% python3 -q
>>> import numpy as np
>>> from numpy import linalg as LA
>>> np.set_printoptions(precision=2, suppress=True, linewidth=200)
>>> def rd(a):
...     return np.round(a, 2) + 0
... 
>>> data = np.array([[2, 3, 3, 4, 2, 4, 4, 4, 4, 2, 4, 4, 2],
...     [0, 1, 1, 2, 0, 2, 2, 2, 2, 0, 2, 2, 0],
...     [3, 4, 4, 5, 3, 5, 5, 5, 5, 3, 5, 5, 3],
...     [1, 2, 2, 3, 1, 3, 3, 3, 3, 1, 3, 3, 1]])
>>> # columns 1 and 2 are equal
>>> left, sigma, Vt = LA.svd(data, full_matrices=False)
>>> rd(Vt @ Vt.T)
array([[1., 0., 0., 0.],
       [0., 1., 0., 0.],
       [0., 0., 1., 0.],
       [0., 0., 0., 1.]])
>>> (sigma > 1e-8).sum()
np.int64(2)
>>> np.abs(left[:, 0]).round(6).argmax()
np.int64(2)
>>> left.shape, sigma.shape, Vt.shape
((4, 4), (4,), (4, 13))
>>> rd(np.trace(LA.pinv(data) @ data))
np.float64(2.0)
>>> np.unique(data.round(6), axis=0).shape
(4, 13)
>>> print(np.allclose(data[:-1].T @ LA.lstsq(data[:-1].T, data[-1])[0], data[-1]))
True
>>> np.abs(np.diag(LA.qr(data)[1])) > 1e-9
array([ True,  True, False, False])
>>> rd(data @ LA.pinv(data) @ data)
array([[2., 3., 3., 4., 2., 4., 4., 4., 4., 2., 4., 4., 2.],
       [0., 1., 1., 2., 0., 2., 2., 2., 2., 0., 2., 2., 0.],
       [3., 4., 4., 5., 3., 5., 5., 5., 5., 3., 5., 5., 3.],
       [1., 2., 2., 3., 1., 3., 3., 3., 3., 1., 3., 3., 1.]])
>>> E = np.load("test6.npy")
>>> E
array([[ 0.,  0.,  5.,  1.,  2.,  5.,  7.,  4.,  6., -7.,  9.],
       [ 4.,  5.,  1.,  5.,  0.,  3., -8.,  7., -5.,  1.,  2.],
       [ 1.,  4.,  1.,  3.,  2.,  1., -9.,  9.,  1.,  6., -8.],
       [ 0.,  3.,  5.,  5.,  1.,  1., -9., -2.,  7.,  8., -4.],
       [ 4.,  2.,  0.,  5.,  4., -2.,  5., -8., -6.,  3.,  5.],
       [ 0.,  0.,  0.,  0.,  0., -1., -2., -1., -1.,  2.,  2.],
       [ 0.,  0.,  0.,  0.,  0.,  1.,  0.,  1.,  1., -1., -1.],
       [ 0.,  0.,  0.,  0.,  0.,  2., -2., -1.,  1.,  2.,  0.],
       [ 0.,  0.,  0.,  0.,  0.,  2.,  0., -1.,  2., -1., -1.],
       [ 0.,  0.,  0.,  0.,  0.,  2.,  0.,  2., -2.,  1., -2.],
       [ 0.,  0.,  0.,  0.,  0., -2.,  0.,  1.,  1.,  0.,  1.]])
>>> # null space of dimension 1
>>> rng = np.random.default_rng(5449)
>>> idx = rng.permutation(11)
>>> idx
array([ 8,  4,  2,  6,  5,  7,  0,  1,  9, 10,  3])
>>> M2 = E[idx][:, idx]
>>> print(rd(LA.det(M2)), rd(LA.det(E[idx])))
0.0 0.0
>>> np.allclose(M2, E)
False
>>> print(np.unique(E.round(6), axis=0).shape)
(11, 11)
>>> np.allclose(E[:-1].T @ LA.lstsq(E[:-1].T, E[-1])[0], E[-1])
True
>>> rd(E @ LA.pinv(E) @ E)
array([[ 0.,  0.,  5.,  1.,  2.,  5.,  7.,  4.,  6., -7.,  9.],
       [ 4.,  5.,  1.,  5.,  0.,  3., -8.,  7., -5.,  1.,  2.],
       [ 1.,  4.,  1.,  3.,  2.,  1., -9.,  9.,  1.,  6., -8.],
       [ 0.,  3.,  5.,  5.,  1.,  1., -9., -2.,  7.,  8., -4.],
       [ 4.,  2.,  0.,  5.,  4., -2.,  5., -8., -6.,  3.,  5.],
       [ 0.,  0.,  0.,  0.,  0., -1., -2., -1., -1.,  2.,  2.],
       [ 0.,  0.,  0.,  0.,  0.,  1.,  0.,  1.,  1., -1., -1.],
       [ 0.,  0.,  0.,  0.,  0.,  2., -2., -1.,  1.,  2.,  0.],
       [ 0.,  0.,  0.,  0.,  0.,  2.,  0., -1.,  2., -1., -1.],
       [ 0.,  0.,  0.,  0.,  0.,  2.,  0.,  2., -2.,  1., -2.],
       [ 0.,  0.,  0.,  0.,  0., -2.,  0.,  1.,  1.,  0.,  1.]])
>>> np.abs(np.diag(LA.qr(E)[1])) > 1e-9
array([ True,  True,  True,  True,  True,  True,  True,  True,  True,  True, False])
>>> print(LA.lstsq(E[:-1].T, E[-1])[2])
10
>>> rd(np.trace(LA.pinv(E) @ E))
np.float64(10.0)
>>> rk = LA.matrix_rank(E)
>>> rk
np.int64(10)
>>> ns = LA.svd(E)[2][rk:].T
>>> print([int(LA.matrix_rank(E[:i])) for i in range(1, len(E) + 1)])
[1, 2, 3, 4, 5, 6, 7, 8, 9, 10, 10]
>>> [int(LA.matrix_rank(E[:, :j + 1])) for j in range(11)]
[1, 2, 3, 4, 5, 6, 7, 8, 9, 10, 10]
>>> rd(E @ ns)
array([[0.],
       [0.],
       [0.],
       [0.],
       [0.],
       [0.],
       [0.],
       [0.],
       [0.],
       [0.],
       [0.]])
>>> [int(LA.matrix_rank(np.delete(E, i, axis=0))) for i in range(11)]
[9, 9, 9, 9, 9, 10, 10, 10, 10, 10, 10]
>>> LA.matrix_rank(E.T @ E), LA.matrix_rank(E @ E.T)
(np.int64(10), np.int64(10))
>>> rd(LA.norm(E, axis=0))
array([ 5.74,  7.35,  7.21,  9.22,  5.  ,  7.62, 17.55, 14.93, 12.61, 13.04, 14.18])
>>> LA.norm(E, axis=1).argmax()
np.int64(2)
>>> print(rd(LA.norm(E) ** 2 / LA.norm(E, 2) ** 2))
2.12
>>> rd(LA.norm(E, 1)), rd(LA.norm(E, np.inf))
(np.float64(42.0), np.float64(46.0))
>>> E[8] @ E[5]
np.float64(-7.0)
>>> left, sigma, Vt = LA.svd(E)
>>> np.argmax(sigma[:-1] / (sigma[1:] + 1e-6)) + 1
np.int64(10)
>>> M2 = left[:, :10] @ np.diag(sigma[:10]) @ Vt[:10]
>>> rd(LA.norm(E - M2) / LA.norm(E))
np.float64(0.0)
>>> print(LA.matrix_rank(M2))
10
>>> print(rd(LA.norm(E - M2, 2)), rd(sigma[10]))
0.0 0.0
>>> M = np.loadtxt("mat.csv", delimiter=",")
>>> rd(M)
array([[-0.77,  0.45,  1.16,  0.44, -0.6 , -0.29,  0.84,  0.42,  0.21, -0.83,  0.09,  0.12, -0.27],
       [ 0.45,  0.95,  0.21, -0.57,  0.66,  0.08,  0.04, -0.36,  0.14, -1.05,  0.04,  0.44, -0.62],
       [ 1.16,  0.21, -0.64,  0.72, -1.25, -0.3 ,  0.  , -0.31,  0.13,  0.05, -0.06,  0.14, -0.09],
       [ 0.44, -0.57,  0.72,  0.12,  0.48, -0.49,  0.8 , -0.62, -0.03, -0.09,  0.24,  0.05, -0.41],
       [-0.6 ,  0.66, -1.25,  0.48,  0.29, -0.57,  0.25, -0.34,  0.12, -0.2 , -0.56, -0.48, -0.19],
       [-0.29,  0.08, -0.3 , -0.49, -0.57, -0.12,  0.37, -0.69,  0.15,  0.4 ,  0.02,  1.11,  0.32],
       [ 0.84,  0.04,  0.  ,  0.8 ,  0.25,  0.37, -0.22,  0.3 , -0.56,  0.12, -0.21, -0.2 , -0.3 ],
       [ 0.42, -0.36, -0.31, -0.62, -0.34, -0.69,  0.3 , -0.97,  0.06, -0.65, -0.34, -0.46,  0.82],
       [ 0.21,  0.14,  0.13, -0.03,  0.12,  0.15, -0.56,  0.06, -1.11,  0.31,  0.3 , -0.04, -0.41],
       [-0.83, -1.05,  0.05, -0.09, -0.2 ,  0.4 ,  0.12, -0.65,  0.31, -1.65,  0.61, -0.39, -0.2 ],
       [ 0.09,  0.04, -0.06,  0.24, -0.56,  0.02, -0.21, -0.34,  0.3 ,  0.61, -0.17, -0.78, -0.27],
       [ 0.12,  0.44,  0.14,  0.05, -0.48,  1.11, -0.2 , -0.46, -0.04, -0.39, -0.78, -0.04,  0.8 ],
       [-0.27, -0.62, -0.09, -0.41, -0.19,  0.32, -0.3 ,  0.82, -0.41, -0.2 , -0.27,  0.8 , -1.67]])
>>> # equal to its transpose
>>> left, sigma, Vt = LA.svd(M)
>>> evecs = Vt[:(sigma > 1e-8).sum()]
>>> x0 = M[9] + -1 * M[12] + rng.integers(2) * np.eye(13)[1]
>>> rd(x0)
array([-0.56, -0.43,  0.14,  0.32, -0.02,  0.08,  0.41, -1.47,  0.72, -1.45,  0.88, -1.19,  1.47])
>>> print(LA.matrix_rank(np.vstack([M, x0])))
12
>>> print(rd(LA.norm(x0 - evecs.T @ evecs @ x0)))
0.0
>>> np.allclose(evecs.T @ evecs @ x0, x0)
True
>>> K = np.loadtxt("w.csv", delimiter=",")
>>> K
array([[2., 0., 0., 0., 0., 0., 0., 0., 0., 0., 0.],
       [1., 4., 0., 0., 0., 0., 0., 0., 0., 0., 0.],
       [5., 9., 0., 0., 0., 0., 0., 0., 0., 0., 0.],
       [8., 9., 8., 1., 0., 0., 0., 0., 0., 0., 0.],
       [1., 0., 7., 7., 9., 0., 0., 0., 0., 0., 0.],
       [9., 8., 8., 1., 4., 2., 0., 0., 0., 0., 0.],
       [6., 3., 1., 3., 4., 6., 2., 0., 0., 0., 0.],
       [8., 9., 4., 6., 2., 4., 5., 2., 0., 0., 0.],
       [7., 8., 7., 9., 1., 5., 9., 2., 8., 0., 0.],
       [4., 5., 5., 4., 5., 7., 7., 3., 0., 8., 0.],
       [1., 6., 7., 7., 6., 0., 2., 8., 1., 1., 1.]])
>>> left, sigma, Vt = LA.svd(K)
>>> evecs = Vt[:(sigma > 1e-8).sum()]
>>> x0 = K[1] + 4 * K[8] + rng.integers(2) * np.eye(11)[0]
>>> print(x0)
[29. 36. 28. 36.  4. 20. 36.  8. 32.  0.  0.]
>>> rd(LA.norm(x0 - evecs.T @ evecs @ x0))
np.float64(0.0)
>>> rd(np.diag(evecs.T @ evecs))
array([1.  , 1.  , 1.  , 1.  , 1.  , 1.  , 0.99, 0.98, 1.  , 1.  , 0.03])
>>> print(rd(evecs.T @ evecs))
[[ 1.    0.    0.    0.    0.    0.    0.    0.    0.    0.    0.  ]
 [ 0.    1.    0.    0.    0.    0.    0.    0.    0.    0.    0.  ]
 [ 0.    0.    1.    0.    0.    0.    0.    0.    0.    0.    0.  ]
 [ 0.    0.    0.    1.    0.    0.    0.    0.    0.    0.    0.02]
 [ 0.    0.    0.    0.    1.    0.    0.    0.    0.    0.   -0.02]
 [ 0.    0.    0.    0.    0.    1.    0.    0.    0.    0.    0.03]
 [ 0.    0.    0.    0.    0.    0.    0.99  0.01  0.    0.   -0.1 ]
 [ 0.    0.    0.    0.    0.    0.    0.01  0.98  0.    0.    0.13]
 [ 0.    0.    0.    0.    0.    0.    0.    0.    1.    0.    0.04]
 [ 0.    0.    0.    0.    0.    0.    0.    0.    0.    1.    0.01]
 [ 0.    0.    0.    0.02 -0.02  0.03 -0.1   0.13  0.04  0.01  0.03]]
>>> np.allclose(evecs.T @ evecs @ x0, x0)
True
>>> def softmax(z):
...     e = np.exp(z - z.max(axis=-1, keepdims=True))
...     return e / e.sum(axis=-1, keepdims=True)
... 
>>> rd(softmax(K[10]))
array([0.  , 0.07, 0.18, 0.18, 0.07, 0.  , 0.  , 0.5 , 0.  , 0.  , 0.  ])
>>> S = K @ K.T / np.sqrt(11)
>>> rd(softmax(S))
array([[0.01, 0.  , 0.03, 0.2 , 0.  , 0.37, 0.06, 0.2 , 0.11, 0.02, 0.  ],
       [0.  , 0.  , 0.13, 0.33, 0.  , 0.13, 0.  , 0.33, 0.07, 0.  , 0.  ],
       [0.  , 0.  , 0.  , 0.43, 0.  , 0.13, 0.  , 0.43, 0.01, 0.  , 0.  ],
       [0.  , 0.  , 0.  , 0.57, 0.  , 0.42, 0.  , 0.  , 0.  , 0.  , 0.  ],
       [0.  , 0.  , 0.  , 0.  , 1.  , 0.  , 0.  , 0.  , 0.  , 0.  , 0.  ],
       [0.  , 0.  , 0.  , 0.  , 0.  , 1.  , 0.  , 0.  , 0.  , 0.  , 0.  ],
       [0.  , 0.  , 0.  , 0.  , 0.  , 0.  , 0.  , 0.02, 0.98, 0.  , 0.  ],
       [0.  , 0.  , 0.  , 0.  , 0.  , 0.  , 0.  , 0.  , 1.  , 0.  , 0.  ],
       [0.  , 0.  , 0.  , 0.  , 0.  , 0.  , 0.  , 0.  , 1.  , 0.  , 0.  ],
       [0.  , 0.  , 0.  , 0.  , 0.  , 0.  , 0.  , 0.  , 0.  , 1.  , 0.  ],
       [0.  , 0.  , 0.  , 0.  , 0.  , 0.  , 0.  , 0.  , 0.  , 0.  , 1.  ]])
>>> softmax(S).round(6).argmax(axis=1)
array([ 5,  3,  3,  3,  4,  5,  8,  8,  8,  9, 10])
>>> rd(softmax(S)[10] @ K)
array([1., 6., 7., 7., 6., 0., 2., 8., 1., 1., 1.])
>>> [round(float(x), 2) for x in LA.svd(K, compute_uv=False)[:3]]
[37.78, 15.31, 12.49]
>>> LA.cond(K) > 100
np.True_
>>> m1 = np.loadtxt("m.csv", delimiter=",")
>>> m1
array([[0., 1., 1., 1., 1., 1., 1.],
       [1., 0., 1., 1., 1., 1., 1.],
       [1., 1., 0., 1., 1., 1., 1.],
       [1., 1., 1., 0., 1., 1., 1.],
       [1., 1., 1., 1., 0., 1., 1.],
       [1., 1., 1., 1., 1., 0., 1.],
       [1., 1., 1., 1., 1., 1., 0.]])
>>> (m1 @ m1)[0]
array([6., 5., 5., 5., 5., 5., 5.])
>>> m1 @ (-1.0) ** np.arange(7)
array([0., 2., 0., 2., 0., 2., 0.])
>>> m1 @ np.ones(7)
array([6., 6., 6., 6., 6., 6., 6.])
>>> rd(np.fft.fft(m1[0]))
array([ 6.+0.j, -1.+0.j, -1.+0.j, -1.+0.j, -1.+0.j, -1.+0.j, -1.+0.j])
>>> print(np.allclose(m1 @ m1.T, m1.T @ m1))
True
>>> print(rd(np.sort(np.abs(np.fft.fft(m1[0])))), rd(np.sort(LA.svd(m1, compute_uv=False))))
[1. 1. 1. 1. 1. 1. 6.] [1. 1. 1. 1. 1. 1. 6.]
